$ python -q
>>> import numpy as np
>>> import numpy.linalg as la
>>> np.set_printoptions(precision=2, suppress=True, linewidth=100, floatmode="fixed")
>>> K = np.loadtxt("run2.csv", delimiter=",")
>>> K
array([[2.31, 3.00, 3.00],
       [2.80, 3.00, 3.00],
       [3.23, 3.00, 3.00],
       [2.27, 3.00, 3.00],
       [3.08, 3.00, 3.00],
       [2.19, 3.00, 3.00],
       [3.71, 3.00, 3.00],
       [1.81, 3.00, 3.00],
       [0.79, 3.00, 3.00],
       [2.81, 3.00, 3.00],
       [1.33, 3.00, 3.00],
       [1.59, 3.00, 3.00],
       [2.40, 3.00, 3.00],
       [2.32, 3.00, 3.00],
       [1.58, 3.00, 3.00],
       [2.07, 3.00, 3.00],
       [0.91, 3.00, 3.00],
       [2.77, 3.00, 3.00],
       [2.05, 3.00, 3.00],
       [3.24, 3.00, 3.00],
       [1.58, 3.00, 3.00],
       [2.03, 3.00, 3.00],
       [2.90, 3.00, 3.00]])
>>> np.round(la.norm(K, 1), 2), round(float(la.norm(K, np.inf)), 2)
(np.float64(69.0), 9.71)
>>> round(la.norm(K, "nuc"), 2)
np.float64(26.21)
>>> round(float(la.norm(K, 2)), 2)
23.09
>>> round(la.norm(K[3], 1), 2), np.round(la.norm(K[3], np.inf), 2)
(np.float64(8.27), np.float64(3.0))
>>> round(la.norm(K[3] - K[1]), 2)
np.float64(0.53)
>>> U, sig, Vt = la.svd(K)
>>> np.argmax(sig[:-1] / (sig[1:] + 1e-6)) + 1
np.int64(2)
>>> A2 = U[:, :2] @ np.diag(sig[:2]) @ Vt[:2]
>>> round(float(la.norm(K - A2, 2)), 2), round(float(sig[2]), 2)
(0.0, 0.0)
>>> la.matrix_rank(A2)
np.int64(2)
>>> round(float(la.norm(K - A2) / la.norm(K)), 2)
0.0
>>> A2 = np.array([[2, 1, 4], [5, 2, 1], [3, 2, 0]])
>>> m1 = np.triu(A2)
>>> m1
array([[2, 1, 4],
       [0, 2, 1],
       [0, 0, 0]])
>>> # looks like rank 2
>>> U, sig, Vt = la.svd(m1)
>>> vecs = Vt[:(sig > 1e-8).sum()]
>>> rng = np.random.default_rng(74)
>>> vec = m1[1] + 2 * m1[2] + rng.integers(2) * np.eye(3)[0]
>>> vec
array([0.00, 2.00, 1.00])
>>> vecs.T @ vecs
array([[ 0.29, -0.20,  0.41],
       [-0.20,  0.94,  0.12],
       [ 0.41,  0.12,  0.77]])
>>> round(float(la.norm(vec - vecs.T @ vecs @ vec)), 2)
0.0
>>> E = np.load("layer13.npy")
>>> E
array([[0, 1, 0],
       [1, 0, 0],
       [0, 0, 0]])
>>> la.svd(E, compute_uv=False)
array([1.00, 1.00, 0.00])
>>> la.pinv(E)
array([[0.00, 1.00, 0.00],
       [1.00, 0.00, 0.00],
       [0.00, 0.00, 0.00]])
>>> la.norm(E, axis=0)
array([1.00, 1.00, 0.00])
>>> vals, vecs = la.eigh(E)
>>> np.round(vecs.T @ vecs, 2) + 0
array([[1.00, 0.00, 0.00],
       [0.00, 1.00, 0.00],
       [0.00, 0.00, 1.00]])
>>> la.eigvalsh(E + 4 * np.eye(3))
array([3.00, 4.00, 5.00])
>>> np.abs(vecs[:, -1])
array([0.71, 0.71, 0.00])
>>> rank = la.matrix_rank(E)
>>> rank
np.int64(2)
>>> null = la.svd(E)[2][rank:].T
>>> [int(la.matrix_rank(E[:, :j + 1])) for j in range(3)]
[1, 2, 2]
>>> [int(la.matrix_rank(np.delete(E, i, axis=0))) for i in range(3)]
[1, 1, 2]
>>> null[:, 0] / null[np.abs(null[:, 0]).round(6).argmax(), 0]
array([0.00, 0.00, 1.00])
>>> E @ null
array([[0.00],
       [0.00],
       [0.00]])
>>> np.allclose(E @ null, 0)
True
>>> z = rng.permutation(3)
>>> z
array([0, 2, 1])
>>> A2 = E[z][:, z]
>>> np.trace(A2)
np.int64(0)
>>> A2
array([[0, 0, 1],
       [0, 0, 0],
       [1, 0, 0]])
>>> np.argsort(-la.norm(E, axis=0).round(6), kind="stable")[:3]
array([0, 1, 2])
>>> arr = np.load("dump.npy")
>>> arr
array([[ 13.14, -16.98, -20.81],
       [ 12.80, -16.56, -20.33],
       [  6.38,  -8.72, -11.07],
       [  3.64,  -5.22,  -6.80],
       [  2.07,  -3.10,  -4.12],
       [  1.79,  -2.70,  -3.62],
       [  1.61,  -2.44,  -3.28],
       [  1.35,  -2.08,  -2.80],
       [  1.14,  -1.75,  -2.37],
       [  0.90,  -1.39,  -1.88],
       [  0.87,  -1.34,  -1.81],
       [  0.69,  -1.06,  -1.43],
       [  0.22,  -0.29,  -0.36],
       [  0.12,  -0.14,  -0.16],
       [  0.04,  -0.05,  -0.05],
       [ -0.02,   0.02,   0.02],
       [ -0.05,   0.05,   0.05],
       [ -0.28,   0.23,   0.19],
       [ -2.62,   1.94,   1.26],
       [ -3.36,   2.50,   1.65],
       [ -6.72,   5.16,   3.59],
       [ -8.15,   6.32,   4.49],
       [ -9.02,   7.03,   5.04],
       [-10.51,   8.26,   6.01],
       [-13.91,  11.10,   8.29],
       [-16.48,  13.28,  10.07],
       [-21.55,  17.62,  13.68]])
>>> la.matrix_rank(arr, rtol=0.1)
np.int64(2)
>>> [round(float(x), 2) for x in la.svd(arr, compute_uv=False)[:3]]
[67.21, 13.42, 0.0]
>>> np.argsort(-la.norm(arr, axis=0).round(6), kind="stable")[:3]
array([0, 2, 1])
>>> cent = arr[[19, 17]].astype(float)
>>> for _ in range(5):
...     z = la.norm(arr[:, None] - cent, axis=-1).argmin(axis=1)
...     cent = np.array([arr[z == j].mean(axis=0) for j in range(2)])
... 
>>> z
array([1, 1, 1, 1, 1, 1, 1, 1, 1, 1, 1, 1, 1, 1, 1, 1, 1, 1, 1, 1, 0, 0, 0, 0, 0, 0, 0])
>>> cent
array([[-12.33,   9.82,   7.31],
       [  2.02,  -2.95,  -3.89]])
>>> np.bincount(z)
array([ 7, 20])
>>> np.abs(cent[1] - cent[0]).argmax()
np.int64(0)
>>> D = la.norm(arr[:, None] - arr[None], axis=-1)
>>> D.mean(axis=1).argmax()
np.int64(0)
>>> D[:5, :5]
array([[ 0.00,  0.72, 14.45, 20.61, 24.37],
       [ 0.72,  0.00, 13.73, 19.89, 23.65],
       [14.45, 13.73,  0.00,  6.16,  9.92],
       [20.61, 19.89,  6.16,  0.00,  3.76],
       [24.37, 23.65,  9.92,  3.76,  0.00]])
>>> rank = la.matrix_rank(arr)
>>> rank
np.int64(2)
>>> null = la.svd(arr)[2][rank:].T
>>> null.shape
(3, 1)
>>> [int(la.matrix_rank(arr[:i])) for i in range(1, len(arr) + 1)]
[1, 2, 2, 2, 2, 2, 2, 2, 2, 2, 2, 2, 2, 2, 2, 2, 2, 2, 2, 2, 2, 2, 2, 2, 2, 2, 2]
>>> [int(la.matrix_rank(np.delete(arr, i, axis=0))) for i in range(27)]
[2, 2, 2, 2, 2, 2, 2, 2, 2, 2, 2, 2, 2, 2, 2, 2, 2, 2, 2, 2, 2, 2, 2, 2, 2, 2, 2]
>>> [int(la.matrix_rank(arr[:, :j + 1])) for j in range(3)]
[1, 2, 2]
>>> null @ null.T
array([[ 0.17,  0.33, -0.17],
       [ 0.33,  0.67, -0.33],
       [-0.17, -0.33,  0.17]])
>>> r0 = np.array([3, -2, 3, 0])
>>> A = 2 * np.eye(4) + np.outer(r0, r0)
>>> A
array([[11.00, -6.00,  9.00,  0.00],
       [-6.00,  6.00, -6.00,  0.00],
       [ 9.00, -6.00, 11.00,  0.00],
       [ 0.00,  0.00,  0.00,  2.00]])
>>> np.unique(K.round(6), axis=0).shape
(22, 3)
>>> round(float(np.trace(la.pinv(K) @ K)), 2)
2.0
>>> K @ la.pinv(K) @ K
array([[2.31, 3.00, 3.00],
       [2.80, 3.00, 3.00],
       [3.23, 3.00, 3.00],
       [2.27, 3.00, 3.00],
       [3.08, 3.00, 3.00],
       [2.19, 3.00, 3.00],
       [3.71, 3.00, 3.00],
       [1.81, 3.00, 3.00],
       [0.79, 3.00, 3.00],
       [2.81, 3.00, 3.00],
       [1.33, 3.00, 3.00],
       [1.59, 3.00, 3.00],
       [2.40, 3.00, 3.00],
       [2.32, 3.00, 3.00],
       [1.58, 3.00, 3.00],
       [2.07, 3.00, 3.00],
       [0.91, 3.00, 3.00],
       [2.77, 3.00, 3.00],
       [2.05, 3.00, 3.00],
       [3.24, 3.00, 3.00],
       [1.58, 3.00, 3.00],
       [2.03, 3.00, 3.00],
       [2.90, 3.00, 3.00]])
>>> np.abs(np.diag(la.qr(K)[1])) > 1e-9
array([ True,  True, False])
>>> try:
...     la.inv(K)
... except la.LinAlgError as e:
...     print(e)
... 
Last 2 dimensions of the array must be square
>>> A.shape
(4, 4)
>>> np.unravel_index(np.abs(A).argmax(), A.shape)
(np.int64(0), np.int64(0))
>>> A.sum(axis=0)
array([14.00, -6.00, 14.00,  2.00])
>>> A.mean(axis=0)
array([ 3.50, -1.50,  3.50,  0.50])
>>> la.matrix_rank(A)
np.int64(4)
>>> round(float(la.norm(A)), 2)
24.25
>>> vec = np.array([-2, -2, -3, 3])
>>> target = A @ vec
>>> target
array([-37.00,  18.00, -39.00,   6.00])
>>> la.solve(A, target)
array([-2.00, -2.00, -3.00,  3.00])
>>> np.round(la.solve(A.T, A[0]), 2) + 0
array([1.00, 0.00, 0.00, 0.00])
>>> np.round(la.solve(A, A[:, 2]), 2) + 0
array([0.00, 0.00, 1.00, 0.00])
>>> L = la.cholesky(A)
>>> A / np.sqrt(np.outer(np.diag(A), np.diag(A)))
array([[ 1.00, -0.74,  0.82,  0.00],
       [-0.74,  1.00, -0.74,  0.00],
       [ 0.82, -0.74,  1.00,  0.00],
       [ 0.00,  0.00,  0.00,  1.00]])
>>> A2 = np.array([[-3, -3, 1], [-1, 1, 0], [-1, 0, 1]])
>>> data = np.tril(A2)
>>> data
array([[-3,  0,  0],
       [-1,  1,  0],
       [-1,  0,  1]])
>>> A2 = np.array([[1, 0], [-1, -1], [-3, -2]])
>>> np.einsum("ik,kj->ij", data, A2)
array([[-3,  0],
       [-2, -1],
       [-4, -2]])
>>> np.einsum("ik,kj->ji", data, A2)
array([[-3, -2, -4],
       [ 0, -1, -2]])
>>> np.vstack([data, A2.T]).shape
(5, 3)
>>> np.round(la.norm(data) ** 2 / la.norm(data, 2) ** 2, 2)
np.float64(1.16)
>>> round(float(la.norm(data[0], 1)), 2), round(la.norm(data[0], np.inf), 2)
(3.0, np.float64(3.0))
>>> round(la.norm(data[0] - data[2]), 2)
np.float64(2.24)
>>> r0, r1 = data[2], data[0]
>>> r0 @ r0
np.int64(2)
>>> r0 @ r1
np.int64(3)
>>> pr = (r0 @ r1) / (r0 @ r0) * r0
>>> pr
array([-1.50,  0.00,  1.50])
>>> la.matrix_rank(np.outer(r0, r1))
np.int64(1)
>>> np.outer(r0, r1)
array([[ 3,  0,  0],
       [ 0,  0,  0],
       [-3,  0,  0]])
>>> round(float(la.norm(r0 + r1) ** 2 + la.norm(r0 - r1) ** 2), 2)
22.0
>>> la.matrix_rank(data - data[0, 0] * np.eye(3))
np.int64(2)
>>> la.matrix_power(data - np.diag(np.diag(data)), 3)
array([[0, 0, 0],
       [0, 0, 0],
       [0, 0, 0]])
>>> mat = np.array([[-1.0, 0.0, -2.0, -1.0],
...     [-6.0, 2.0, -4.0, -2.0],
...     [2.0, 0.0, 3.0, 1.0],
...     [2.0, 0.0, 2.0, 2.0]])
>>> np.unravel_index(np.abs(mat).argmax(), mat.shape)
(np.int64(1), np.int64(0))
>>> mat[:, 4]
Traceback (most recent call last):
  File "<python-input-116>", line 1, in <module>
    mat[:, 4]
    ~~~^^^^^^
IndexError: index 4 is out of bounds for axis 1 with size 4
>>> mat - mat[0]
array([[ 0.00,  0.00,  0.00,  0.00],
       [-5.00,  2.00, -2.00, -1.00],
       [ 3.00,  0.00,  5.00,  2.00],
       [ 3.00,  0.00,  4.00,  3.00]])
>>> mat.mean(axis=0)
array([-0.75,  0.50, -0.25,  0.00])
>>> mat.sum(axis=0)
array([-3.00,  2.00, -1.00,  0.00])
>>> np.abs(mat).max()
np.float64(6.0)
>>> la.svd(mat, compute_uv=False)
array([9.32, 2.02, 0.99, 0.21])
>>> M = np.load("data.npy")
>>> M
array([[  9.73,   8.41,  17.41],
       [-22.97, -21.99,  28.91],
       [  6.45, -26.56, -38.50],
       [-17.10,  -8.72, -34.76],
       [  8.16,  -6.68,  15.00],
       [-26.80,  12.13, -11.15],
       [-13.21,   3.80,  11.13],
       [-13.01,  29.61,   0.41],
       [-22.05,  -8.82, -19.41],
       [  6.35,  51.81,  45.46],
       [ 29.88, -12.09,  -9.13],
       [ 11.31,  -0.55,  14.87],
       [-30.53, -14.51,  15.62],
       [ 17.92,  58.20,  -8.61],
       [ 18.15,  33.83,   1.57],
       [ -3.52,  32.04,  14.14],
       [-19.04, -13.51,  28.13],
       [ 14.31, -34.96,  -7.58],
       [-33.83,   0.81,  16.14],
       [ -6.98,  -3.69,  18.55],
       [ 46.59,  -0.16,   7.63]])
>>> P = M @ la.solve(M.T @ M, M.T)
>>> np.round(la.eigvalsh(P), 2) + 0
array([0.00, 0.00, 0.00, 0.00, 0.00, 0.00, 0.00, 0.00, 0.00, 0.00, 0.00, 0.00, 0.00, 0.00, 0.00,
       0.00, 0.00, 0.00, 1.00, 1.00, 1.00])
>>> np.allclose(P @ P, P)
True
>>> A2 = K + rng.integers(-2, 3, (23, 2)) @ rng.integers(-2, 3, (2, 3))
>>> A2
array([[ 0.31,  1.00,  7.00],
       [ 1.80,  1.00,  5.00],
       [ 5.23,  4.00, -1.00],
       [ 2.27,  3.00,  3.00],
       [ 4.08,  4.00,  1.00],
       [ 0.19,  3.00,  7.00],
       [ 3.71,  2.00,  3.00],
       [-0.19, -1.00,  7.00],
       [ 0.79,  2.00,  3.00],
       [ 1.81,  2.00,  5.00],
       [-0.67, -1.00,  7.00],
       [ 1.59,  2.00,  3.00],
       [ 3.40,  2.00,  1.00],
       [ 0.32,  0.00,  7.00],
       [-0.42,  3.00,  7.00],
       [ 2.07,  5.00,  3.00],
       [ 0.91,  1.00,  3.00],
       [ 4.77,  7.00, -1.00],
       [ 2.05,  4.00,  3.00],
       [ 3.24,  4.00,  3.00],
       [ 3.58,  6.00, -1.00],
       [ 0.03,  2.00,  7.00],
       [ 4.90,  5.00, -1.00]])
>>> np.round(la.svd(A2 - K, compute_uv=False), 2) + 0
array([17.40,  5.76,  0.00])
>>> la.matrix_rank(A2 - K, tol=1e-8)
np.int64(2)
>>> Xc = A2 - A2.mean(axis=0)
>>> U, sig, Vt = la.svd(Xc, full_matrices=False)
>>> Vt[0] * np.sign(Vt[0, np.abs(Vt[0]).argmax()])
array([-0.46, -0.47,  0.76])
>>> (np.sign(U[:, 0]) == np.sign(U[0, 0])).astype(int)
array([1, 1, 0, 0, 0, 1, 0, 1, 1, 1, 1, 1, 0, 1, 1, 0, 1, 0, 0, 0, 0, 1, 0])
>>> sig ** 2 / (sig ** 2).sum()
array([0.88, 0.09, 0.02])
>>> np.abs(Vt[-1])
array([0.86, 0.01, 0.52])
>>> np.round(Xc.mean(axis=0), 2) + 0
array([0.00, 0.00, 0.00])
